% python3 -q
>>> import numpy as np
>>> np.set_printoptions(precision=2, suppress=True, linewidth=200)
>>> arr = np.loadtxt("dump.csv", delimiter=",")
>>> print(arr)
[[  3.22  -2.03   6.32   7.9  -12.31]
 [  2.58   0.29   2.2    3.82  -6.9 ]
 [ -0.14   2.6   -6.23  -5.9    4.85]
 [  3.09   1.72   3.39   5.52  -5.76]
 [  4.86  -1.04   2.28   4.07  -7.67]
 [ -1.51   6.16  -2.17   0.06  -2.35]
 [  1.2    8.92  -4.15   0.29  -6.37]
 [  5.18  -0.62   1.38   3.34  -7.21]
 [ -0.58   0.21   4.46   5.88 -11.95]
 [ -1.25   3.71   2.98   5.15  -8.73]
 [ -0.01   6.69  -7.28  -5.73   7.63]
 [  0.47  -5.51   0.61  -1.01  -2.63]
 [ -0.5   -3.32   4.09   3.26  -4.33]
 [ -8.2    5.76  -7.26  -7.72   4.51]
 [  4.26  -7.45   2.56   1.43  -4.77]
 [ -9.11   3.65  -0.7   -1.33  -2.23]
 [  0.89   3.18  -1.36  -0.06   1.01]
 [  2.19   0.45   7.25   9.74 -14.15]
 [ -5.81   4.65  -4.35  -4.54   3.82]
 [ -6.78   0.23  -1.07  -2.91   1.85]
 [  1.87  -1.28   5.96   7.31 -10.9 ]
 [  0.72   5.64   1.49   4.85  -8.55]]
>>> # null space of dimension 1
>>> C = arr[[10, 2]].astype(float)
>>> for _ in range(4):
...     lab = np.linalg.norm(arr[:, None] - C, axis=-1).argmin(axis=1)
...     C = np.array([arr[lab == j].mean(axis=0) for j in range(2)])
... 
>>> lab
array([1, 1, 0, 1, 1, 0, 1, 1, 1, 1, 0, 1, 1, 0, 1, 0, 0, 1, 0, 0, 1, 1])
>>> np.abs(C[1] - C[0]).argmax()
np.int64(4)
>>> np.bincount(lab)
array([ 8, 14])
>>> print(C[1] - C[0])
[  5.78  -4.14   6.72   7.91 -10.4 ]
>>> C
array([[-3.83,  4.11, -3.8 , -3.52,  2.39],
       [ 1.95, -0.02,  2.92,  4.4 , -8.02]])
>>> f, r1 = arr[2], arr[21]
>>> np.round(f @ f, 2)
np.float64(103.92)
>>> p = (f @ r1) / (f @ f) * f
>>> print(r1 - p)
[ 0.63  7.26 -2.4   1.17 -5.52]
>>> np.linalg.matrix_rank(np.outer(f, r1))
np.int64(1)
